% ipython --no-banner

In [1]: import numpy as np

In [2]: np.set_printoptions(precision=2, suppress=True, linewidth=120)

In [3]: m1 = np.load("w.npy")

In [4]: print(m1)
[[122  40 119  44  68  84  78  43 117]
 [ 40  33  58  44  41  65  51  57  73]
 [119  58 170  39 103 117 101  92 153]
 [ 44  44  39 135  67 121 127 107 119]
 [ 68  41 103  67 179 115 125 104 165]
 [ 84  65 117 121 115 155 149 138 173]
 [ 78  51 101 127 125 149 167 132 167]
 [ 43  57  92 107 104 138 132 139 146]
 [117  73 153 119 165 173 167 146 214]]

In [5]: r = np.linalg.matrix_rank(m1)

In [6]: print(r)
5

In [7]: null = np.linalg.svd(m1)[2][r:].T

In [8]: print(null.shape)
(9, 4)

In [9]: print([int(np.linalg.matrix_rank(m1[:, :j + 1])) for j in range(9)])
[1, 2, 3, 4, 5, 5, 5, 5, 5]

In [10]: Uu, sig, vt = np.linalg.svd(m1)

In [11]: evecs = vt[:(sig > 1e-8).sum()]

In [12]: rng = np.random.default_rng(266385)

In [13]: x = m1[2] + 4 * m1[0] + rng.integers(2) * np.eye(9)[4]

In [14]: print(x)
[607. 218. 646. 215. 375. 453. 413. 264. 621.]

In [15]: print(np.diag(evecs.T @ evecs))
[0.7  0.29 0.68 0.59 0.86 0.23 0.81 0.5  0.34]

In [16]: print(np.allclose(evecs.T @ evecs @ x, x))
True

In [17]: print(np.round(np.linalg.norm(x - evecs.T @ evecs @ x), 2))
0.0

In [18]: print([round(float(x), 2) for x in np.linalg.svd(m1, compute_uv=False)[:3]])
[994.1, 164.65, 88.33]

In [19]: print(np.linalg.cond(m1) > 100)
True

In [20]: print(np.round(np.linalg.norm(m1, 2) / np.linalg.norm(m1), 2))
0.98

In [21]: print(np.argsort(-np.linalg.norm(m1, axis=0).round(6), kind="stable")[:3])
[8 5 6]
